$ python3 -q
>>> import numpy as np
>>> import numpy.linalg as la
>>> np.set_printoptions(precision=1, suppress=True, linewidth=140, sign=" ")
>>> mat = np.loadtxt("mat.csv", delimiter=",")
>>> print(mat)
[[-0.9  1.   0.7  0.9 -0.1  0.9]
 [ 0.9 -1.  -1.  -1.  -0.4 -0.9]
 [-0.3  0.6  0.8  0.6  0.3  0.2]
 [ 0.8 -0.3  1.  -0.1  0.9 -1. ]
 [-0.2 -0.6 -1.  -0.6 -0.8  0.8]
 [ 0.3  0.   0.9  0.   0.5 -0.7]
 [-0.3  0.9  1.   0.9  0.8 -0.4]
 [-0.6  0.5 -0.9  0.3 -0.6  0.9]
 [ 0.8 -0.9 -0.8 -0.9  0.  -0.8]
 [-0.2  0.5  0.8  0.5  0.3  0.1]
 [-0.7  0.7 -0.7  0.6 -0.5  0.9]
 [ 0.5 -0.6  0.4 -0.5  0.3 -0.7]
 [-0.9  1.   0.9  1.   0.1  0.9]
 [-1.   1.  -1.   0.9 -1.   1. ]
 [-0.9  1.  -0.3  0.9 -0.5  1. ]
 [-1.   1.  -0.4  1.  -0.7  1. ]
 [-1.   1.  -0.8  1.  -0.8  1. ]
 [ 1.  -1.  -0.7 -1.   0.4 -1. ]
 [ 0.8 -1.  -1.  -1.  -0.9 -0.4]
 [ 1.  -1.   0.9 -0.9  0.8 -1. ]
 [ 0.8 -1.  -1.  -1.  -0.8 -0.3]
 [-0.5  0.8  0.9  0.8  0.3  0.4]
 [ 0.9 -0.8  1.  -0.7  0.9 -1. ]
 [ 0.5 -0.8 -0.9 -0.7 -0.3 -0.3]
 [-0.4  0.5  0.3  0.4  0.   0.4]
 [ 0.8 -0.9  0.  -0.9  0.3 -0.9]
 [ 1.  -1.   1.  -1.   0.9 -1. ]
 [ 0.1 -0.5 -0.9 -0.5 -0.4  0.2]
 [ 0.1  0.5  1.   0.5  0.7 -0.6]
 [ 0.7 -0.8 -0.6 -0.8  0.  -0.8]
 [-0.4  0.3 -0.6  0.2 -0.3  0.6]
 [ 0.5 -0.4  0.7 -0.3  0.4 -0.7]
 [-1.   1.  -1.   0.9 -0.9  1. ]
 [ 0.3 -0.5 -0.6 -0.4 -0.2 -0.2]
 [ 0.1 -0.3 -0.8 -0.3 -0.3  0.2]
 [ 1.  -0.9  1.  -0.8  0.9 -1. ]
 [-1.   1.   0.8  1.  -0.5  1. ]
 [-1.   1.  -0.9  0.9 -0.8  1. ]]
>>> W = np.array([[2, 1], [1, 1], [0, 2], [0, 1], [0, 0], [2, 0]])
>>> b = np.array([1, 3])
>>> hid = np.maximum(mat @ W + b, 0)
>>> print(la.matrix_rank(hid))
2
>>> C = np.array([[-1, -1], [-1, 2]])
>>> print(W @ C)
[[-3  0]
 [-2  1]
 [-2  4]
 [-1  2]
 [ 0  0]
 [-2 -2]]
>>> print((hid @ C).round(6).argmax(axis=1))
[ 1  0  1  1  0  1  1  1  1  1  1  1  1  1  1  1  1  1  0  1  0  1  1  1  1  1  1  1  1  1  1  1  1  1  1  1  1  1]
>>> Y = np.array([[2, 2], [1, 0], [0, 2], [3, 2], [0, 1], [1, 0]])
>>> print(la.matrix_rank(np.vstack([mat, Y.T])))
6
>>> print(np.round(np.einsum("ij->j", mat), 1) + 0)
[ 0.6  0.  -1.8 -0.1 -2.  -0.2]
>>> x0 = np.array([1, -2, 2, -1, 2, 1])
>>> a = np.maximum(mat @ x0, 0)
>>> print(np.maximum(mat @ (3 * x0), 0))
[  0.    0.6   0.9  12.9   0.    7.2   0.6   0.    3.3   1.8   0.    8.7   0.    0.    0.    0.    0.    7.2   0.   18.9   0.    0.   18.
   0.3   0.    9.6  20.4   0.    4.2   3.3   0.    9.3   0.    0.    0.   19.2   0.    0. ]
>>> Xc = mat - mat.mean(axis=0)
>>> left, sv, VT = la.svd(Xc, full_matrices=False)
>>> print(np.round(sv ** 2 / (sv ** 2).sum(), 1) + 0)
[ 0.7  0.3  0.   0.   0.   0. ]
>>> print(VT[0] * np.sign(VT[0, np.abs(VT[0]).argmax()]))
[-0.5  0.5 -0.1  0.5 -0.2  0.5]
>>> D = la.norm(mat[:, None] - mat[None], axis=-1)
>>> print(np.flatnonzero(D[28] < D.mean() / 2))
[  2   5   6   9  28]
>>> print(D.shape)
(38, 38)
>>> print(la.norm(mat - mat.mean(axis=0), axis=1))
[ 2.   2.1  1.3  1.9  1.7  1.3  1.9  1.6  1.9  1.2  1.7  1.3  2.1  2.4  2.   2.1  2.3  2.1  2.1  2.3  2.   1.7  2.2  1.5  0.9  1.8  2.4
  1.2  1.6  1.6  1.   1.3  2.3  0.9  0.9  2.3  2.2  2.3]
>>> print(la.norm(mat, axis=1))
[ 2.   2.2  1.3  1.9  1.7  1.3  1.9  1.6  1.9  1.1  1.7  1.3  2.1  2.4  2.   2.2  2.3  2.2  2.1  2.3  2.1  1.6  2.2  1.5  0.9  1.8  2.4
  1.2  1.5  1.7  1.   1.3  2.4  1.   1.   2.3  2.2  2.3]
>>> X = np.load("a.npy")
>>> print(X)
[[ 0 -3 -1]
 [-3  2  0]
 [ 0 -3 -1]
 [ 0  2  0]
 [ 0  0  2]
 [-1 -3  1]
 [ 2  2 -3]
 [-1 -3  2]
 [ 0 -3  1]
 [ 1 -1  3]]
>>> # row 2 repeats row 0
>>> Xc = X - X.mean(axis=0)
>>> evecs = la.svd(Xc)[2][:1]
>>> Y = Xc - Xc @ evecs.T @ evecs
>>> print(Y.std(axis=0))
[ 1.2  0.7  1.4]
>>> print(np.cov(Xc @ evecs.T, rowvar=False))
5.90915459651522
>>> print(np.round(la.norm(Y) / la.norm(Xc), 1))
0.6
>>> C2 = X.T @ X
>>> print(np.diag(C2))
[ 16  58  30]
>>> print(la.eigvalsh(C2)[::-1])
[ 65.1  25.3  13.6]
>>> print(la.matrix_rank(C2))
3
>>> print(C2)
[[ 16   3  -6]
 [  3  58 -15]
 [ -6 -15  30]]
